$ python -q
>>> import numpy as np
>>> from numpy import linalg as LA
>>> np.set_printoptions(precision=3, suppress=True, linewidth=140, sign=" ")
>>> W0 = np.load("case2.npy")
>>> W0
array([[ 0,  0,  0,  0,  0,  0,  0,  0,  0,  0,  0,  0],
       [ 0,  1,  0,  0,  0,  0,  0,  0,  0,  0,  0,  0],
       [ 0,  0,  3,  0,  0,  0,  0,  0,  0,  0,  0,  0],
       [ 1,  1,  3,  2,  0,  0,  0,  0,  0,  0,  0,  0],
       [ 3,  3,  2,  2,  1,  0,  0,  0,  0,  0,  0,  0],
       [ 3,  1,  3,  2,  3,  3,  0,  0,  0,  0,  0,  0],
       [ 0,  0,  1,  2,  1,  3,  3,  0,  0,  0,  0,  0],
       [ 2,  0,  2,  1,  0,  1,  3,  1,  0,  0,  0,  0],
       [ 2,  2,  2,  0,  3,  2,  2,  0,  0,  0,  0,  0],
       [ 3,  2,  2,  2,  0,  0,  3,  2,  1,  1,  0,  0],
       [ 0,  3,  0,  0,  3,  1,  1,  2,  0,  2,  1,  0],
       [ 0,  1,  2,  1,  1,  2,  3,  0,  0,  0,  3,  0]])
>>> rng = np.random.default_rng(28275)
>>> labels = rng.permutation(12)
>>> labels
array([  1,   2,  11,   4,  10,   3,   0,   7,   5,   9,   6,   8])
>>> out = W0[labels][:, labels]
>>> np.round(LA.det(out), 3), round(float(LA.det(W0[labels])), 3)
(np.float64(0.0), 0.0)
>>> np.allclose(out, W0)
False
>>> rank = LA.matrix_rank(W0)
>>> rank
np.int64(11)
>>> N = LA.svd(W0)[2][rank:].T
>>> N @ N.T
array([[ 0.,  0.,  0.,  0.,  0.,  0.,  0.,  0.,  0.,  0.,  0.,  0.],
       [ 0.,  0.,  0.,  0.,  0.,  0.,  0.,  0.,  0.,  0.,  0.,  0.],
       [ 0.,  0.,  0.,  0.,  0.,  0.,  0.,  0.,  0.,  0.,  0.,  0.],
       [ 0.,  0.,  0.,  0.,  0.,  0.,  0.,  0.,  0.,  0.,  0.,  0.],
       [ 0.,  0.,  0.,  0.,  0.,  0.,  0.,  0.,  0.,  0.,  0.,  0.],
       [ 0.,  0.,  0.,  0.,  0.,  0.,  0.,  0.,  0.,  0.,  0.,  0.],
       [ 0.,  0.,  0.,  0.,  0.,  0.,  0.,  0.,  0.,  0.,  0.,  0.],
       [ 0.,  0.,  0.,  0.,  0.,  0.,  0.,  0.,  0.,  0.,  0.,  0.],
       [ 0.,  0.,  0.,  0.,  0.,  0.,  0.,  0.,  0.,  0.,  0.,  0.],
       [ 0.,  0.,  0.,  0.,  0.,  0.,  0.,  0.,  0.,  0.,  0.,  0.],
       [ 0.,  0.,  0.,  0.,  0.,  0.,  0.,  0.,  0.,  0.,  0.,  0.],
       [ 0.,  0.,  0.,  0.,  0.,  0.,  0.,  0.,  0.,  0.,  0.,  1.]])
>>> LA.matrix_rank(W0.T @ W0), LA.matrix_rank(W0 @ W0.T)
(np.int64(11), np.int64(11))
>>> Q, _ = LA.qr(np.array([[0.0, 0.0, -1.1, -0.7, 0.5, 1.2, 0.2, 0.3],
...     [0.4, 0.9, 1.5, -1.1, 0.6, -0.6, 0.8, 0.3],
...     [0.2, 0.0, 0.2, -2.5, 0.5, 1.3, -2.0, -0.7],
...     [0.5, 0.0, 1.4, 0.9, 2.4, 0.3, 0.6, 0.7],
...     [0.9, 0.7, 0.1, 0.6, -1.4, 0.3, 0.0, -0.4],
...     [0.8, -0.7, -0.2, 0.7, 0.2, -2.3, -1.2, -0.9],
...     [1.8, 0.1, 1.6, 0.3, 0.6, -0.7, -1.7, -1.6],
...     [2.5, 0.3, 0.8, -0.5, 1.1, -0.9, -1.0, -0.4]]))
>>> ev = np.array([2, 0, -4, -3, -2, 1, 3, -3])
>>> data = Q @ np.diag(ev) @ Q.T
>>> data
array([[-2.13 ,  0.494,  0.573,  1.229,  0.675,  0.878,  0.298, -1.109],
       [ 0.494, -0.086, -0.473, -0.448,  1.077,  0.853, -0.653,  0.271],
       [ 0.573, -0.473, -2.18 ,  0.602,  1.1  ,  0.221,  0.769, -0.731],
       [ 1.229, -0.448,  0.602, -2.2  ,  1.058,  0.382,  0.503, -0.002],
       [ 0.675,  1.077,  1.1  ,  1.058, -0.686,  0.326,  1.411, -0.625],
       [ 0.878,  0.853,  0.221,  0.382,  0.326,  1.056,  0.446, -0.367],
       [ 0.298, -0.653,  0.769,  0.503,  1.411,  0.446, -1.058,  1.494],
       [-1.109,  0.271, -0.731, -0.002, -0.625, -0.367,  1.494,  1.283]])
>>> ev, vecs = LA.eigh(data)
>>> np.abs(vecs[:, -1])
array([ 0.361,  0.22 ,  0.244,  0.231,  0.434,  0.52 ,  0.093,  0.491])
>>> print(np.round(LA.eigvalsh(data + -3 * np.eye(8)), 3) + 0)
[-7. -6. -6. -5. -3. -2. -1.  0.]
>>> print(ev.round(3) + 0)
[-4. -3. -3. -2.  0.  1.  2.  3.]
>>> vecs @ np.diag(ev) @ vecs.T
array([[-2.13 ,  0.494,  0.573,  1.229,  0.675,  0.878,  0.298, -1.109],
       [ 0.494, -0.086, -0.473, -0.448,  1.077,  0.853, -0.653,  0.271],
       [ 0.573, -0.473, -2.18 ,  0.602,  1.1  ,  0.221,  0.769, -0.731],
       [ 1.229, -0.448,  0.602, -2.2  ,  1.058,  0.382,  0.503, -0.002],
       [ 0.675,  1.077,  1.1  ,  1.058, -0.686,  0.326,  1.411, -0.625],
       [ 0.878,  0.853,  0.221,  0.382,  0.326,  1.056,  0.446, -0.367],
       [ 0.298, -0.653,  0.769,  0.503,  1.411,  0.446, -1.058,  1.494],
       [-1.109,  0.271, -0.731, -0.002, -0.625, -0.367,  1.494,  1.283]])
>>> print(round(float(LA.norm(data, 2) / LA.norm(data)), 3))
0.555
>>> LA.cond(data) > 100
np.True_
>>> print([round(float(x), 3) for x in LA.svd(data, compute_uv=False)[:3]])
[4.0, 3.0, 3.0]
>>> np.argsort(-LA.norm(data, axis=0).round(6), kind="stable")[:3]
array([ 0,  3,  2])
>>> F = np.load("x.npy")
>>> F
array([[ 3,  3,  1,  4,  2,  4, -1,  5,  5,  0, -5, -4],
       [ 0,  5, -3,  3, -2, -3, -4,  1, -5, -5, -1,  4],
       [ 0,  0, -5,  3,  4, -1,  1, -2, -4, -2,  0,  0],
       [ 0,  0,  0, -3,  4,  0, -3, -5, -1, -5,  4,  5],
       [ 0,  0,  0,  0, -2, -1,  4, -2, -1,  3,  3,  5],
       [ 0,  0,  0,  0,  0,  4,  4,  3,  2, -1,  3, -3],
       [ 0,  0,  0,  0,  0,  0,  2, -2, -3, -5,  2,  4],
       [ 0,  0,  0,  0,  0,  0,  0, -1,  3, -1, -3, -3],
       [ 0,  0,  0,  0,  0,  0,  0,  0, -1,  1, -2, -1],
       [ 0,  0,  0,  0,  0,  0,  0,  0,  0,  3,  5,  2],
       [ 0,  0,  0,  0,  0,  0,  0,  0,  0,  0, -5,  0],
       [ 0,  0,  0,  0,  0,  0,  0,  0,  0,  0,  0, -4]])
>>> np.round(LA.norm(F, 2) / LA.norm(F), 3)
np.float64(0.643)
>>> LA.cond(F) > 100
np.True_
>>> LA.matrix_rank(F, rtol=0.1)
np.int64(8)
>>> np.argsort(-LA.norm(F, axis=0).round(6), kind="stable")[:3]
array([ 11,  10,   9])
>>> np.abs(LA.svd(F)[2][-1])
array([ 0.683,  0.32 ,  0.398,  0.125,  0.378,  0.267,  0.179,  0.101,  0.03 ,  0.009,  0.003,  0.002])
>>> print([round(float(x), 3) for x in LA.svd(F, compute_uv=False)[:3]])
[18.178, 13.249, 9.252]
